% ipython --no-banner

In [1]: import numpy as np

In [2]: np.set_printoptions(suppress=True, linewidth=120)

In [3]: M = np.load("arr.npy")

In [4]: M
Out[4]: 
array([[-0.565,  0.11 ,  0.74 , -0.1  , -0.345,  0.245, -0.749, -0.273,  0.363, -0.948,  0.824, -0.508],
       [ 0.945,  0.629, -0.31 ,  0.996, -0.814,  0.818,  0.565, -0.38 , -0.629,  0.915,  0.149, -0.67 ],
       [ 0.922,  0.987,  0.987,  0.976, -0.827, -0.963,  0.97 , -0.327,  0.985,  1.   , -0.969, -0.999],
       [-0.726, -0.726, -0.414, -0.523,  0.08 ,  0.845, -0.915, -0.119, -0.716, -0.998,  0.949,  0.793],
       [ 0.912, -0.508, -0.99 ,  0.558,  0.604,  0.207,  0.949,  0.508, -0.912,  0.997, -0.966,  0.941],
       [-0.617, -0.999, -1.   , -0.996,  0.992,  0.979, -0.508,  0.851, -1.   , -0.995, -0.02 ,  1.   ],
       [-0.446,  0.371,  0.887,  0.675, -0.735,  0.664, -0.883, -0.523,  0.336, -0.986,  0.962, -0.811],
       [ 0.493,  0.735,  0.77 ,  0.711, -0.478, -0.551,  0.551, -0.178,  0.711,  0.927, -0.501, -0.89 ],
       [-0.967, -0.793, -0.06 , -0.999,  0.912, -0.864, -0.551,  0.523,  0.544, -0.933, -0.363,  0.879],
       [ 0.949,  0.951,  0.919,  0.999, -0.965,  0.623,  0.43 , -0.686,  0.478,  0.94 ,  0.53 , -0.993],
       [-0.1  ,  0.254,  0.462, -0.149, -0.04 , -0.397,  0.1  , -0.02 ,  0.454,  0.31 , -0.188, -0.43 ],
       [-0.523, -0.245,  0.11 , -0.731,  0.31 , -0.264, -0.282,  0.1  ,  0.188, -0.585,  0.08 ,  0.254],
       [ 0.235, -0.592, -0.925, -0.778,  0.77 , -0.454,  0.77 ,  0.523, -0.558,  0.927, -0.915,  0.907],
       [ 0.02 ,  0.598,  0.766, -0.226, -0.04 , -0.818,  0.544,  0.02 ,  0.818,  0.907, -0.706, -0.793],
       [-0.254,  0.397,  0.876,  0.917, -0.862,  0.892, -0.933, -0.641,  0.   , -0.995,  0.988, -0.837],
       [ 0.604, -0.941, -0.998,  0.611,  0.446,  0.986, -0.336,  0.254, -0.996, -0.91 ,  0.653,  0.997],
       [ 0.462, -0.422, -0.917, -0.757,  0.793, -0.731,  0.914,  0.578, -0.354,  0.992, -0.977,  0.856],
       [ 0.744, -0.854, -0.995,  0.629,  0.446,  0.934,  0.319,  0.31 , -0.987,  0.01 , -0.09 ,  0.988],
       [ 0.726, -0.851, -0.995,  0.397,  0.578,  0.874,  0.508,  0.397, -0.982,  0.43 , -0.446,  0.988],
       [ 0.537,  0.821,  0.915,  0.965, -0.856,  0.31 , -0.197, -0.537,  0.604,  0.159,  0.675, -0.964],
       [ 0.592,  0.454,  0.168,  0.778, -0.38 ,  0.01 ,  0.454, -0.119,  0.1  ,  0.824, -0.3  , -0.551],
       [-0.551, -0.786, -0.8  , -0.691,  0.446,  0.706, -0.696,  0.139, -0.789, -0.974,  0.701,  0.915],
       [-0.814, -0.909, -0.834, -0.74 ,  0.345,  0.943, -0.958, -0.02 , -0.92 , -1.   ,  0.975,  0.965],
       [ 0.414,  0.558,  0.611,  0.808, -0.565,  0.11 ,  0.07 , -0.273,  0.327,  0.405,  0.226, -0.77 ]])

In [5]: A2 = np.c_[M[:, :8] @ np.array([[0, 4, -9, 6, -8, 2, 2, 6],
   ...:     [4, 4, -1, -3, 3, -2, -2, -1],
   ...:     [1, -4, -7, -9, -7, -3, -9, -6],
   ...:     [2, -5, 0, -6, 2, -5, 3, -7],
   ...:     [-2, -5, 8, -4, -5, -9, -5, 4],
   ...:     [5, 5, 9, 2, 5, 6, -4, 1],
   ...:     [8, -8, 0, -5, 2, -9, 1, -1],
   ...:     [2, 0, -1, -4, -3, 3, 7, 0]]), np.array([3, 0, 0, 0, 2, 3, 0, 2, 0, 0, 0, 0, 2, 2, 3, 3, 1, 3, 2, 0, 0, 2, 0, 2])]

In [6]: A2.round(3)
Out[6]: 
array([[ -3.643,   4.662,  -0.487,  -3.073,   1.741,   7.427, -10.225,  -7.626,   3.   ],
       [ 13.676,   6.196,  -5.734,   4.184,   8.919,   2.591,   5.113,  -3.074,   0.   ],
       [ 10.832,  -9.632, -31.15 , -14.328,  -7.131, -16.017,   0.583, -13.45 ,   0.   ],
       [ -7.857,   9.608,  18.522,  11.107,   7.834,  16.085,  -3.371,   4.595,   0.   ],
       [  6.529,  -6.791,   5.417,   3.779,  -2.385,  -8.191,  14.081,   9.688,   2.   ],
       [ -6.439,   6.515,  29.448,  11.397,   3.313,  12.815,   3.349,  15.724,   3.   ],
       [  0.401,   6.836,  -1.947,  -5.047,   6.62 ,   9.307, -11.117, -14.487,   0.   ],
       [  7.385,  -6.496, -19.167, -11.676,  -4.436, -10.846,  -1.382, -10.388,   2.   ],
       [-14.736,  -6.277,   8.913,  -1.602,  -7.772,  -2.037,  -0.799,   5.679,   0.   ],
       [ 13.834,   3.429, -17.352,  -5.724,   1.684,  -1.261,  -7.317, -11.431,   0.   ],
       [  0.035,  -3.072,  -6.461,  -5.68 ,  -3.495,  -4.331,  -3.565,  -3.24 ,   0.   ],
       [ -6.328,  -0.471,   4.186,   0.235,  -2.517,   1.233,  -3.815,   2.822,   0.   ],
       [ -1.453,  -6.118,   6.503,   6.249,  -4.886,  -6.696,  10.042,  14.854,   2.   ],
       [  3.088,  -7.704, -13.842, -11.488,  -7.042, -11.708,  -4.572,  -5.014,   2.   ],
       [  1.736,   8.717,  -2.47 ,  -3.64 ,   7.752,  11.069, -11.113, -15.219,   3.   ],
       [ -1.682,   4.977,  14.679,  12.615,   1.819,   8.717,   9.173,   9.382,   3.   ],
       [ -0.892,  -7.319,   1.87 ,   5.317,  -7.583,  -9.711,  11.669,  15.522,   1.   ],
       [  3.797,   0.283,  12.787,   9.456,   1.857,   2.685,  10.561,   9.284,   3.   ],
       [  4.467,  -1.089,  13.375,   8.79 ,   0.703,   0.815,  10.201,  11.076,   2.   ],
       [  6.741,   4.353, -15.58 ,  -6.089,   0.739,   1.588,  -6.824, -12.761,   0.   ],
       [  7.744,  -2.06 ,  -9.789,  -4.244,   0.221,  -5.081,   2.579,  -5.32 ,   0.   ],
       [ -7.978,   8.175,  21.128,  12.95 ,   5.759,  13.228,   0.82 ,  10.303,   2.   ],
       [ -9.629,  10.798,  25.34 ,  15.165,   9.277,  17.507,  -1.119,   9.49 ,   0.   ],
       [  6.153,   0.219, -11.818,  -6.315,   0.035,  -1.865,  -2.819,  -9.616,   2.   ]])

In [7]: np.linalg.matrix_rank(A2)
Out[7]: np.int64(9)
